% python3 -q
>>> import numpy as np
>>> np.set_printoptions(suppress=True, linewidth=140)
>>> rd = lambda a: np.round(a, 3) + 0
>>> M = np.loadtxt("block0.csv", delimiter=",")
>>> print(M)
[[-2.  1.  1.]
 [ 1. -2.  1.]
 [ 1.  1. -2.]]
>>> print(np.linalg.lstsq(M[:-1].T, M[-1])[2])
2
>>> print(np.allclose(M[:-1].T @ np.linalg.lstsq(M[:-1].T, M[-1])[0], M[-1]))
True
>>> try:
...     np.linalg.inv(M)
... except np.linalg.LinAlgError as e:
...     print(repr(e))
... 
LinAlgError('Singular matrix')
>>> left, sig, Vh = np.linalg.svd(M)
>>> vecs = Vh[:(sig > 1e-8).sum()]
>>> rng = np.random.default_rng(554)
>>> x0 = M[0] + 4 * M[2] + rng.integers(2) * np.eye(3)[0]
>>> print(x0)
[ 3.  5. -7.]
>>> print(rd(np.diag(vecs.T @ vecs)))
[0.667 0.667 0.667]
>>> print(np.allclose(vecs.T @ vecs @ x0, x0))
False
>>> print(rd(vecs.T @ vecs))
[[ 0.667 -0.333 -0.333]
 [-0.333  0.667 -0.333]
 [-0.333 -0.333  0.667]]
>>> print(np.fft.fft(M[0]))
[ 0.+0.j -3.+0.j -3.+0.j]
>>> print((M @ M)[0])
[ 6. -3. -3.]
>>> W1 = np.array([[1, 0, -3, 1, 0, -1], [2, 2, -2, 3, 2, 0], [2, -2, 3, -2, 1, 1]])
>>> coef = np.array([0, 2, 3, -7, 5, -2])
>>> hid = np.maximum(M @ W1 + coef, 0)
>>> print(hid)
[[ 2.  2. 10.  0.  8.  1.]
 [ 0.  0.  7.  0.  2.  0.]
 [ 0.  8.  0.  1.  5.  0.]]
>>> print(rd((hid > 0).mean(axis=0)))
[0.333 0.667 0.667 0.333 1.    0.333]
>>> print(np.linalg.matrix_rank(hid))
3
>>> print((hid > 0).astype(int))
[[1 1 1 0 1 1]
 [0 0 1 0 1 0]
 [0 1 0 1 1 0]]
>>> C = np.array([[2, -3], [-1, 1], [-1, 3], [-1, 3], [1, 0], [3, 3]])
>>> print(W1 @ C)
[[  1 -12]
 [  3  -1]
 [  9  -2]]
